$ python -q
>>> import numpy as np
>>> from numpy import linalg as LA
>>> np.set_printoptions(precision=1, suppress=True, linewidth=140)
>>> K = np.loadtxt("layer11.csv", delimiter=",")
>>> K.round(1) + 0
array([[ 2.5,  1. ,  1.3],
       [-1.4,  0. ,  2.6],
       [-0.9,  2.8, -0.5]])
>>> np.allclose(K, K.T)
False
>>> K.inv()
Traceback (most recent call last):
  File "<python-input-6>", line 1, in <module>
    K.inv()
    ^^^^^
AttributeError: 'numpy.ndarray' object has no attribute 'inv'
>>> assert K == K.T
Traceback (most recent call last):
  File "<python-input-7>", line 1, in <module>
    assert K == K.T
           ^^^^^^^^
ValueError: The truth value of an array with more than one element is ambiguous. Use a.any() or a.all()
>>> round(float(LA.det(K)), 1)
-27.0
>>> round(np.trace(K), 1)
np.float64(2.0)
>>> A2 = np.array([[0, 2, -1], [-2, 0, 2]])
>>> Z = np.kron(A2, K)
>>> np.round(LA.norm(Z, 2), 1), round(float(LA.norm(A2, 2) * LA.norm(K, 2)), 1)
(np.float64(9.0), 9.0)
>>> Z.shape
(6, 9)
>>> J = np.load("case8.npy")
>>> J
array([[-3,  0,  0],
       [-4,  3,  0],
       [-2,  3, -2]])
>>> def softmax(z):
...     e = np.exp(z - z.max(axis=-1, keepdims=True))
...     return e / e.sum(axis=-1, keepdims=True)
... 
>>> softmax(J).sum(axis=1)
array([1., 1., 1.])
>>> np.round(softmax(J[1]), 1) + 0
array([0., 1., 0.])
>>> S = J @ J.T / np.sqrt(3)
>>> np.round(softmax(S)[1] @ J, 1) + 0
array([-4.,  3.,  0.])
>>> np.round(softmax(S + np.triu(np.full(S.shape, -np.inf), 1)), 1) + 0
array([[1. , 0. , 0. ],
       [0. , 1. , 0. ],
       [0. , 0.5, 0.5]])
>>> A2 = LA.inv(J)
>>> np.round(LA.inv(A2), 1) + 0
array([[-3.,  0.,  0.],
       [-4.,  3.,  0.],
       [-2.,  3., -2.]])
>>> round(float(LA.det(J) * LA.det(A2)), 1)
1.0
>>> np.round(J @ A2, 1) + 0
array([[1., 0., 0.],
       [0., 1., 0.],
       [0., 0., 1.]])
>>> round(LA.cond(J), 1)
np.float64(6.1)
>>> np.allclose(A2, J.T)
False
>>> O, R = LA.qr(J)
>>> np.round(O @ R, 1) + 0
array([[-3.,  0.,  0.],
       [-4.,  3.,  0.],
       [-2.,  3., -2.]])
>>> np.round(abs(R[0, 0]), 1), round(float(LA.norm(J[:, 0])), 1)
(np.float64(5.4), 5.4)
>>> O.shape, R.shape
((3, 3), (3, 3))
>>> np.round(O.T @ O, 1) + 0
array([[1., 0., 0.],
       [0., 1., 0.],
       [0., 0., 1.]])
>>> x0 = np.array([2, -2, -3])
>>> rhs = J @ x0
>>> beta, lr = np.zeros(3), 1 / LA.norm(J, 2) ** 2
>>> for i in range(50):
...     beta -= lr * J.T @ (J @ beta - rhs)
...     if i % 10 == 0: print(i, round(LA.norm(J @ beta - rhs), 1))
... 
0 4.7
10 2.6
20 1.9
30 1.4
40 1.1
>>> beta
array([ 2.2, -1.6, -2.4])
>>> rng = np.random.default_rng(25)
>>> z = rng.permutation(3)
>>> z
array([1, 2, 0])
>>> A2 = J[z][:, z]
>>> round(LA.det(A2), 1), round(float(LA.det(J[z])), 1)
(np.float64(18.0), 18.0)
>>> theta = np.sort(rng.uniform(-2, 2, 10))
>>> M = np.c_[theta, theta ** 2, theta ** 3] @ np.array([[-1, 2, 2], [2, -2, -1], [-2, 0, -2]])
>>> M
array([[ 26. , -12. ,   8. ],
       [ 25.7, -11.9,   7.9],
       [ 13.1,  -7.6,   1.6],
       [  7.9,  -5.5,  -0.3],
       [  6.6,  -4.8,  -0.6],
       [  6.1,  -4.6,  -0.8],
       [  1.4,  -1.6,  -1. ],
       [ -1.2,  -0.1,  -1.4],
       [ -1.5,  -0.3,  -2. ],
       [ -9.4,  -3.8, -15.1]])
>>> A2 = M / LA.norm(M, axis=1, keepdims=True)
>>> gram = A2 @ A2.T
>>> gram.round(1) + 0
array([[ 1. ,  1. ,  1. ,  0.9,  0.9,  0.9,  0.7, -0.7, -0.7, -0.6],
       [ 1. ,  1. ,  1. ,  0.9,  0.9,  0.9,  0.7, -0.7, -0.7, -0.6],
       [ 1. ,  1. ,  1. ,  1. ,  1. ,  1. ,  0.8, -0.6, -0.5, -0.4],
       [ 0.9,  0.9,  1. ,  1. ,  1. ,  1. ,  0.9, -0.5, -0.4, -0.3],
       [ 0.9,  0.9,  1. ,  1. ,  1. ,  1. ,  0.9, -0.4, -0.3, -0.2],
       [ 0.9,  0.9,  1. ,  1. ,  1. ,  1. ,  0.9, -0.4, -0.3, -0.2],
       [ 0.7,  0.7,  0.8,  0.9,  0.9,  0.9,  1. ,  0. ,  0.1,  0.2],
       [-0.7, -0.7, -0.6, -0.5, -0.4, -0.4,  0. ,  1. ,  1. ,  1. ],
       [-0.7, -0.7, -0.5, -0.4, -0.3, -0.3,  0.1,  1. ,  1. ,  1. ],
       [-0.6, -0.6, -0.4, -0.3, -0.2, -0.2,  0.2,  1. ,  1. ,  1. ]])
>>> (gram - 2 * np.eye(10)).round(6).argmax(axis=1)
array([1, 0, 3, 4, 5, 4, 5, 8, 7, 8])
>>> Z = np.array([[0, 4, 3], [-1, 4, 5]])
>>> feats = rng.normal(size=(21, 2)) @ Z + np.array([-1, -3, 1])
>>> feats
array([[ -2. ,   0.2,   5.3],
       [ -1.2,  -3.1,   1.4],
       [ -2.2,   6.6,  10.6],
       [ -0.5,  -6.9,  -2.9],
       [ -1. ,  -5.3,  -0.7],
       [ -0.6,  -4.3,  -0.7],
       [ -1. ,   0.3,   3.6],
       [  1. , -10.8,  -8.8],
       [ -0.3, -11.3,  -6.6],
       [ -0.1,  -5. ,  -2.2],
       [ -1.1,   3.8,   6.4],
       [ -1.1,  -1.5,   2.4],
       [ -1.9,   2.7,   7.1],
       [ -2.6,   1.1,   7.2],
       [ -1.5,  -4. ,   1.2],
       [ -0.8,  -4.5,  -0.5],
       [ -1.2,   0.5,   4. ],
       [ -0.5,   1.4,   3.3],
       [ -1.6,   1.4,   5.5],
       [ -2.6,  11.9,  15.4],
       [ -2.7,   6.5,  11.5]])
>>> theta = np.radians(180)
>>> R = np.eye(3)
>>> R[1, 1] = R[2, 2] = np.cos(theta)
>>> R[1, 2], R[2, 1] = -np.sin(theta), np.sin(theta)
>>> R.round(1) + 0
array([[ 1.,  0.,  0.],
       [ 0., -1.,  0.],
       [ 0.,  0., -1.]])
>>> A2 = feats @ R.T
>>> A2
array([[ -2. ,  -0.2,  -5.3],
       [ -1.2,   3.1,  -1.4],
       [ -2.2,  -6.6, -10.6],
       [ -0.5,   6.9,   2.9],
       [ -1. ,   5.3,   0.7],
       [ -0.6,   4.3,   0.7],
       [ -1. ,  -0.3,  -3.6],
       [  1. ,  10.8,   8.8],
       [ -0.3,  11.3,   6.6],
       [ -0.1,   5. ,   2.2],
       [ -1.1,  -3.8,  -6.4],
       [ -1.1,   1.5,  -2.4],
       [ -1.9,  -2.7,  -7.1],
       [ -2.6,  -1.1,  -7.2],
       [ -1.5,   4. ,  -1.2],
       [ -0.8,   4.5,   0.5],
       [ -1.2,  -0.5,  -4. ],
       [ -0.5,  -1.4,  -3.3],
       [ -1.6,  -1.4,  -5.5],
       [ -2.6, -11.9, -15.4],
       [ -2.7,  -6.5, -11.5]])
>>> np.allclose(feats @ feats.T, A2 @ A2.T)
True
>>> np.abs(A2 - feats).max(axis=0)
array([ 0. , 23.8, 30.8])
>>> mat = np.load("sample3.npy")
>>> mat
array([[ 0.3,  0.4,  0.1],
       [ 0.4,  0.7, -0.1],
       [ 0.1, -0.1,  1. ]])
>>> evals, V = LA.eigh(mat)
>>> x0 = np.array([2, 0, 1])
>>> LA.eigvalsh(mat[1:, 1:])
array([0.7, 1. ])
>>> np.round(np.abs(mat).sum(axis=1).max(), 1), np.round(np.abs(evals).max(), 1)
(np.float64(1.3), np.float64(1.0))
>>> round(float(x0 @ mat @ x0), 1)
2.6
>>> round(float(x0 @ mat @ x0 / (x0 @ x0)), 1), np.round(evals[0], 1), np.round(evals[-1], 1)
(0.5, np.float64(-0.0), np.float64(1.0))
>>> Uu, sig, Vt = LA.svd(mat)
>>> sig.round(1) + 0
array([1., 1., 0.])
>>> A2 = Uu[:, :2] @ np.diag(sig[:2]) @ Vt[:2]
>>> A2
array([[ 0.3,  0.4,  0.1],
       [ 0.4,  0.7, -0.1],
       [ 0.1, -0.1,  1. ]])
>>> round(float(LA.norm(mat - A2) / LA.norm(mat)), 1)
0.0
>>> LA.matrix_rank(mat, rtol=0.05)
np.int64(2)
>>> u = np.array([3, 1, 2])
>>> np.cross(A2[2, :3], A2[0, :3])
array([-0.4,  0.3,  0.1])
>>> np.convolve(A2[2], u)
array([ 0.4, -0.1,  3.1,  0.8,  2. ])
>>> F = np.array([[0, 8, -8], [0, 0, 4], [0, 0, 0]])
>>> # triangular, det is the product of the diagonal
>>> A2 = F + rng.integers(-2, 3, (3, 2)) @ rng.integers(-2, 3, (2, 3))
>>> A2
array([[ 0,  8, -7],
       [-4, -4, -1],
       [-2, -2, -4]])
>>> np.round(LA.svd(A2 - F, compute_uv=False), 1) + 0
array([9. , 1.2, 0. ])
>>> x0 = np.array([-7, 6, 8])
>>> h = np.maximum(A2 @ x0, 0)
>>> np.maximum(A2 @ (3 * x0), 0)
array([0, 0, 0])
>>> A2 * (h > 1e-9)[:, None]
array([[0, 0, 0],
       [0, 0, 0],
       [0, 0, 0]])
>>> LA.cond(F) > 100
np.True_
>>> X = np.load("run8.npy")
>>> X
array([[0, 1, 1, 0],
       [1, 0, 1, 0],
       [1, 1, 0, 1],
       [0, 0, 1, 0]])
>>> x0 = np.array([0, 1, 2, 2])
>>> X @ np.eye(4)[1]
array([1., 0., 1., 0.])
>>> (X * x0).sum(axis=1)
array([3, 2, 3, 2])
>>> A2 = X ** -1
Traceback (most recent call last):
  File "<python-input-94>", line 1, in <module>
    A2 = X ** -1
         ~~^^~~~
ValueError: Integers to negative integer powers are not allowed.
>>> A2 = LA.inv(X)
>>> LA.det(X) * A2
array([[ 0.,  1.,  0., -1.],
       [ 1.,  0.,  0., -1.],
       [-0., -0., -0.,  1.],
       [-1., -1.,  1.,  2.]])
>>> LA.inv(A2)
array([[0., 1., 1., 0.],
       [1., 0., 1., 0.],
       [1., 1., 0., 1.],
       [0., 0., 1., 0.]])
>>> np.allclose(A2, X.T)
False
>>> round(LA.cond(X), 1)
np.float64(7.0)
>>> round(float(LA.slogdet(X)[0]), 1)
1.0
>>> z = rng.permutation(4)
>>> A2 = X[:, z] * rng.choice([-1, 1], 4)
>>> A2
array([[-1,  0,  0,  1],
       [ 0,  1,  0,  1],
       [-1,  1, -1,  0],
       [ 0,  0,  0,  1]])
>>> Uu, _, Vt = LA.svd(X.T @ A2)
>>> np.round(LA.lstsq(X, A2)[0], 1) + 0
array([[ 0.,  1.,  0.,  0.],
       [-1.,  0.,  0.,  0.],
       [ 0.,  0.,  0.,  1.],
       [ 0.,  0., -1.,  0.]])
>>> np.round(Uu @ Vt, 1) + 0
array([[ 0.,  1.,  0.,  0.],
       [-1.,  0.,  0.,  0.],
       [ 0.,  0.,  0.,  1.],
       [ 0.,  0., -1.,  0.]])
>>> data = np.array([[-9, 0, 0, 0], [-9, -2, 0, 0], [5, 3, -2, 0], [-5, 1, -1, -2]])
>>> A2 = np.array([[6, 1], [1, 7]])
>>> Z = np.kron(A2, data)
>>> Z
array([[-54,   0,   0,   0,  -9,   0,   0,   0],
       [-54, -12,   0,   0,  -9,  -2,   0,   0],
       [ 30,  18, -12,   0,   5,   3,  -2,   0],
       [-30,   6,  -6, -12,  -5,   1,  -1,  -2],
       [ -9,   0,   0,   0, -63,   0,   0,   0],
       [ -9,  -2,   0,   0, -63, -14,   0,   0],
       [  5,   3,  -2,   0,  35,  21, -14,   0],
       [ -5,   1,  -1,  -2, -35,   7,  -7, -14]])
>>> LA.matrix_rank(Z)
np.int64(8)
